$ python -q
>>> import numpy as np
>>> np.set_printoptions(suppress=True, linewidth=160)
>>> E = np.array([[-6, -2], [-6, -2]])
>>> U, sig, VT = np.linalg.svd(E)
>>> vecs = VT[:(sig > 1e-8).sum()]
>>> rng = np.random.default_rng(96)
>>> vec = E[0] + -2 * E[1] + rng.integers(2) * np.eye(2)[0]
>>> print(vec)
[7. 2.]
>>> print(np.round(np.diag(vecs.T @ vecs), 1))
[0.9 0.1]
>>> print(np.linalg.matrix_rank(np.vstack([E, vec])))
2
>>> print(round(float(np.linalg.norm(vec - vecs.T @ vecs @ vec)), 1))
0.3
>>> print(np.linalg.lstsq(E[:-1].T, E[-1])[2])
1
>>> print(np.unique(E.round(6), axis=0).shape)
(1, 2)
>>> print(np.round(E @ np.linalg.pinv(E) @ E, 1))
[[-6. -2.]
 [-6. -2.]]
>>> arr = np.loadtxt("data.csv", delimiter=",")
>>> print(arr.round(1) + 0)
[[-0.3 -0.5  0.8]
 [-0.5 -0.6 -0.6]
 [ 0.8 -0.6  0. ]]
>>> A2 = arr / np.sqrt((arr ** 2).mean(axis=1, keepdims=True))
>>> print(np.linalg.matrix_rank(A2) == np.linalg.matrix_rank(arr))
True
>>> print(A2[1].round(1))
[-0.9 -1.1 -1. ]
>>> print(np.round(arr - arr.mean(axis=1, keepdims=True), 1) + 0)
[[-0.3 -0.5  0.8]
 [ 0.1  0.   0. ]
 [ 0.7 -0.6 -0.1]]
>>> w, vecs = np.linalg.eig(arr)
>>> print(np.round(np.sort(np.linalg.eigvals(arr @ arr)), 1))
[1. 1. 1.]
>>> print(round(np.prod(w), 1))
1.0
>>> print(np.round(np.sort(np.linalg.eigvals(arr.T)), 1))
[-1. -1.  1.]
>>> print(np.round(np.sort(np.linalg.eigvals(np.linalg.inv(arr))), 1))
[-1. -1.  1.]
>>> print(round(np.linalg.eigvalsh(arr).min(), 1))
-1.0
>>> print(np.all(np.linalg.eigvalsh(arr) > 0))
False
>>> X = np.load("dump.npy")
>>> print(X.round(1))
[[ 0.3  0.  -1. ]
 [ 0.   1.   0. ]
 [ 1.   0.   0.3]]
>>> print(np.round(np.linalg.svd(X, compute_uv=False), 1))
[1. 1. 1.]
>>> print(np.round(np.linalg.pinv(X), 1))
[[ 0.3  0.   1. ]
 [ 0.   1.   0. ]
 [-1.   0.   0.3]]
>>> print(np.round(X @ X.T, 1) + 0)
[[1. 0. 0.]
 [0. 1. 0.]
 [0. 0. 1.]]
>>> lab = rng.permutation(3)
>>> A2 = X[:, lab] * rng.choice([-1, 1], 3)
>>> print(A2.round(1))
[[-0.  -1.   0.3]
 [-1.   0.   0. ]
 [-0.   0.3  1. ]]
>>> U, _, VT = np.linalg.svd(X.T @ A2)
>>> print(U @ VT)
[[ 0.  0.  1.]
 [-1.  0.  0.]
 [ 0.  1.  0.]]
>>> print(np.round(np.linalg.lstsq(X, A2)[0], 1) + 0)
[[ 0.  0.  1.]
 [-1.  0.  0.]
 [ 0.  1.  0.]]
>>> print(np.round((A2 + A2.T) / 2, 1))
[[-0.  -1.   0.2]
 [-1.   0.   0.2]
 [ 0.2  0.2  1. ]]
>>> print(np.round(np.abs(np.linalg.eigvals(A2)).max(), 1))
1.0
>>> print(np.allclose(A2, A2.T))
False
>>> print(np.round(np.sort(np.abs(np.linalg.eigvals(A2))), 1))
[1. 1. 1.]
>>> print(np.round((A2 - A2.T) / 2, 1) + 0)
[[ 0.   0.   0.2]
 [ 0.   0.  -0.2]
 [-0.2  0.2  0. ]]
>>> vec = np.array([0, -1, -1])
>>> print([p for p in range(1, 25) if np.allclose(np.linalg.matrix_power(X, p), np.eye(3))])
[5, 10, 15, 20]
>>> print(np.round(np.linalg.inv(X), 1))
[[ 0.3  0.   1. ]
 [ 0.   1.   0. ]
 [-1.  -0.   0.3]]
>>> print(np.round(np.linalg.norm(vec), 1), np.round(np.linalg.norm(X @ vec), 1))
1.4 1.4
>>> print(np.round(np.abs(np.linalg.eigvals(X)), 1))
[1. 1. 1.]
>>> print(3 - np.linalg.matrix_rank(X - np.eye(3), tol=1e-8))
1
>>> data = np.array([[1, -1, 1, -1], [1, 0, 0, 0], [1, 1, 1, 1], [1, 2, 4, 8]])
>>> A2 = np.linalg.invert(data)
Traceback (most recent call last):
  File "<python-input-50>", line 1, in <module>
    A2 = np.linalg.invert(data)
         ^^^^^^^^^^^^^^^^
AttributeError: module 'numpy.linalg' has no attribute 'invert'
>>> A2 = data ** -1
Traceback (most recent call last):
  File "<python-input-51>", line 1, in <module>
    A2 = data ** -1
         ~~~~~^^~~~
ValueError: Integers to negative integer powers are not allowed.
>>> A2 = np.linalg.inv(data)
>>> print(A2.round(1) + 0)
[[ 0.   1.   0.   0. ]
 [-0.3 -0.5  1.  -0.2]
 [ 0.5 -1.   0.5  0. ]
 [-0.2  0.5 -0.5  0.2]]
>>> print(np.round(np.linalg.inv(A2), 1) + 0)
[[ 1. -1.  1. -1.]
 [ 1.  0.  0.  0.]
 [ 1.  1.  1.  1.]
 [ 1.  2.  4.  8.]]
>>> A2 = data + rng.integers(-2, 3, (4, 1)) @ rng.integers(-2, 3, (1, 4))
>>> print(A2)
[[ 1 -1  1 -1]
 [ 3 -4 -4 -2]
 [ 1  1  1  1]
 [ 0  4  6  9]]
>>> print(A2 - data)
[[ 0  0  0  0]
 [ 2 -4 -4 -2]
 [ 0  0  0  0]
 [-1  2  2  1]]
>>> print(np.round(np.linalg.svd(A2 - data, compute_uv=False), 1) + 0)
[7.1 0.  0.  0. ]
>>> print(data.ravel(order="F"))
[ 1  1  1  1 -1  0  1  2  1  0  1  4 -1  0  1  8]
>>> t3 = data.reshape(4, 2, -1)
>>> print(np.einsum("ihd,ihd->ih", t3, t3))
[[ 2  2]
 [ 1  0]
 [ 2  2]
 [ 5 80]]
>>> print(np.swapaxes(t3, 1, 2)[3])
[[1 4]
 [2 8]]
